% python3 -q
>>> import numpy as np
>>> np.set_printoptions(precision=2, suppress=True, linewidth=160)
>>> def rd(a):
...     return np.round(a, 2) + 0
... 
>>> M = 3 * np.eye(5) + np.eye(5, k=1)
>>> print(M)
[[3. 1. 0. 0. 0.]
 [0. 3. 1. 0. 0.]
 [0. 0. 3. 1. 0.]
 [0. 0. 0. 3. 1.]
 [0. 0. 0. 0. 3.]]
>>> print(np.einsum("ij,ji->", M, M))
45.0
>>> print(np.kron(np.eye(2, dtype=int), M))
[[3. 1. 0. 0. 0. 0. 0. 0. 0. 0.]
 [0. 3. 1. 0. 0. 0. 0. 0. 0. 0.]
 [0. 0. 3. 1. 0. 0. 0. 0. 0. 0.]
 [0. 0. 0. 3. 1. 0. 0. 0. 0. 0.]
 [0. 0. 0. 0. 3. 0. 0. 0. 0. 0.]
 [0. 0. 0. 0. 0. 3. 1. 0. 0. 0.]
 [0. 0. 0. 0. 0. 0. 3. 1. 0. 0.]
 [0. 0. 0. 0. 0. 0. 0. 3. 1. 0.]
 [0. 0. 0. 0. 0. 0. 0. 0. 3. 1.]
 [0. 0. 0. 0. 0. 0. 0. 0. 0. 3.]]
>>> print(np.einsum("ii->", M))
15.0
>>> rng = np.random.default_rng(39947)
>>> M2 = M + rng.integers(-2, 3, (5, 3)) @ rng.integers(-2, 3, (3, 5))
>>> print(M2)
[[-1.  1.  6.  0.  0.]
 [ 4.  8.  5.  7.  1.]
 [-4. -4.  1. -1.  4.]
 [ 0.  0.  0.  3.  1.]
 [-2. -3. -3.  0.  8.]]
>>> print(rd(np.linalg.svd(M2 - M, compute_uv=False)))
[12.8   7.33  6.66  0.    0.  ]
>>> print(np.abs(M2 - M).sum(axis=1))
[10. 21. 16.  0. 13.]
>>> print(np.linalg.matrix_rank(M - M[0, 0] * np.eye(5)))
4
>>> print(M @ M)
[[9. 6. 1. 0. 0.]
 [0. 9. 6. 1. 0.]
 [0. 0. 9. 6. 1.]
 [0. 0. 0. 9. 6.]
 [0. 0. 0. 0. 9.]]
>>> print(rd(np.sort(np.linalg.eigvals(M))))
[3. 3. 3. 3. 3.]
>>> u = np.array([0, 1, 1, -1, 2])
>>> M2 = M + np.outer(u, np.eye(5)[4])
>>> print(np.linalg.matrix_rank(np.linalg.inv(M2) - np.linalg.inv(M), tol=1e-8))
1
>>> print(M2)
[[3. 1. 0. 0. 0.]
 [0. 3. 1. 0. 1.]
 [0. 0. 3. 1. 1.]
 [0. 0. 0. 3. 0.]
 [0. 0. 0. 0. 5.]]
>>> print(rd(np.linalg.det(M2) / np.linalg.det(M)), rd(1 + np.linalg.solve(M, u)[4]))
1.67 1.67
>>> W0 = np.load("m.npy")
>>> print(W0)
[[0 0 0 0 0 0 0 0 0 0]
 [0 3 0 0 0 0 0 0 0 0]
 [0 0 0 0 0 0 0 0 0 0]
 [0 0 0 3 0 0 0 0 0 0]
 [0 0 0 0 3 0 0 0 0 0]
 [0 0 0 0 0 3 0 0 0 0]
 [0 0 0 0 0 0 3 0 0 0]
 [0 0 0 0 0 0 0 2 0 0]
 [0 0 0 0 0 0 0 0 2 0]
 [0 0 0 0 0 0 0 0 0 2]]
>>> Uu, sig, VT = np.linalg.svd(W0)
>>> print(np.argmax(sig[:-1] / (sig[1:] + 1e-6)) + 1)
8
>>> print(sig)
[3. 3. 3. 3. 3. 2. 2. 2. 0. 0.]
>>> M2 = Uu[:, :8] @ np.diag(sig[:8]) @ VT[:8]
>>> print(rd(np.linalg.norm(W0 - M2) / np.linalg.norm(W0)))
0.0
>>> print(M2)
[[0. 0. 0. 0. 0. 0. 0. 0. 0. 0.]
 [0. 3. 0. 0. 0. 0. 0. 0. 0. 0.]
 [0. 0. 0. 0. 0. 0. 0. 0. 0. 0.]
 [0. 0. 0. 3. 0. 0. 0. 0. 0. 0.]
 [0. 0. 0. 0. 3. 0. 0. 0. 0. 0.]
 [0. 0. 0. 0. 0. 3. 0. 0. 0. 0.]
 [0. 0. 0. 0. 0. 0. 3. 0. 0. 0.]
 [0. 0. 0. 0. 0. 0. 0. 2. 0. 0.]
 [0. 0. 0. 0. 0. 0. 0. 0. 2. 0.]
 [0. 0. 0. 0. 0. 0. 0. 0. 0. 2.]]
>>> print(rd(np.linalg.norm(W0 - M2, 2)), sig[8])
0.0 0.0
>>> print((W0 != 0).astype(int))
[[0 0 0 0 0 0 0 0 0 0]
 [0 1 0 0 0 0 0 0 0 0]
 [0 0 0 0 0 0 0 0 0 0]
 [0 0 0 1 0 0 0 0 0 0]
 [0 0 0 0 1 0 0 0 0 0]
 [0 0 0 0 0 1 0 0 0 0]
 [0 0 0 0 0 0 1 0 0 0]
 [0 0 0 0 0 0 0 1 0 0]
 [0 0 0 0 0 0 0 0 1 0]
 [0 0 0 0 0 0 0 0 0 1]]
>>> K = np.loadtxt("layer15.csv", delimiter=",")
>>> print(rd(K))
[[0.01 0.03 0.03 0.01 0.01 0.03 0.02 0.03 0.02 0.02 0.03 0.03 0.01 0.02]
 [0.03 0.13 0.13 0.03 0.03 0.13 0.08 0.13 0.08 0.08 0.13 0.13 0.03 0.08]
 [0.03 0.13 0.13 0.03 0.03 0.13 0.08 0.13 0.08 0.08 0.13 0.13 0.03 0.08]
 [0.01 0.03 0.03 0.01 0.01 0.03 0.02 0.03 0.02 0.02 0.03 0.03 0.01 0.02]
 [0.01 0.03 0.03 0.01 0.01 0.03 0.02 0.03 0.02 0.02 0.03 0.03 0.01 0.02]
 [0.03 0.13 0.13 0.03 0.03 0.13 0.08 0.13 0.08 0.08 0.13 0.13 0.03 0.08]
 [0.02 0.08 0.08 0.02 0.02 0.08 0.05 0.08 0.05 0.05 0.08 0.08 0.02 0.05]
 [0.03 0.13 0.13 0.03 0.03 0.13 0.08 0.13 0.08 0.08 0.13 0.13 0.03 0.08]
 [0.02 0.08 0.08 0.02 0.02 0.08 0.05 0.08 0.05 0.05 0.08 0.08 0.02 0.05]
 [0.02 0.08 0.08 0.02 0.02 0.08 0.05 0.08 0.05 0.05 0.08 0.08 0.02 0.05]
 [0.03 0.13 0.13 0.03 0.03 0.13 0.08 0.13 0.08 0.08 0.13 0.13 0.03 0.08]
 [0.03 0.13 0.13 0.03 0.03 0.13 0.08 0.13 0.08 0.08 0.13 0.13 0.03 0.08]
 [0.01 0.03 0.03 0.01 0.01 0.03 0.02 0.03 0.02 0.02 0.03 0.03 0.01 0.02]
 [0.02 0.08 0.08 0.02 0.02 0.08 0.05 0.08 0.05 0.05 0.08 0.08 0.02 0.05]]
>>> vals, V = np.linalg.eig(M)
>>> print(np.prod(vals))
243.0
>>> print(rd(np.sort(np.linalg.eigvals(np.linalg.inv(M)))))
[0.33 0.33 0.33 0.33 0.33]
>>> x0 = np.array([-2, -2, 0, 0, 0, 0, 1, 1, -1, 1, 2, 2, -1, 1])
>>> print((x0 - K @ x0) @ (K @ x0))
0.0
>>> print(np.trace(K))
1.0
>>> print(rd(K @ x0))
[0.09 0.47 0.47 0.09 0.09 0.47 0.28 0.47 0.28 0.28 0.47 0.47 0.09 0.28]
>>> theta = np.radians(36)
>>> Rm = np.eye(14)
>>> Rm[10, 10] = Rm[0, 0] = np.cos(theta)
>>> Rm[10, 0], Rm[0, 10] = -np.sin(theta), np.sin(theta)
>>> M2 = K @ Rm.T
>>> print(rd(np.linalg.det(Rm)), rd(np.trace(Rm)))
1.0 13.62
>>> print(rd(np.abs(M2 - K).max(axis=0)))
[0.07 0.   0.   0.   0.   0.   0.   0.   0.   0.   0.04 0.   0.   0.  ]
>>> r = np.linalg.matrix_rank(K)
>>> print(r)
1
>>> null = np.linalg.svd(K)[2][r:].T
>>> print(np.allclose(K @ null, 0))
True
>>> print([int(np.linalg.matrix_rank(K[:, :j + 1])) for j in range(14)])
[1, 1, 1, 1, 1, 1, 1, 1, 1, 1, 1, 1, 1, 1]
>>> print([int(np.linalg.matrix_rank(np.delete(K, i, axis=0))) for i in range(14)])
[1, 1, 1, 1, 1, 1, 1, 1, 1, 1, 1, 1, 1, 1]
>>> print(np.linalg.matrix_rank(K.T @ K), np.linalg.matrix_rank(K @ K.T))
1 1
>>> print([int(np.linalg.matrix_rank(K[:i])) for i in range(1, len(K) + 1)])
[1, 1, 1, 1, 1, 1, 1, 1, 1, 1, 1, 1, 1, 1]
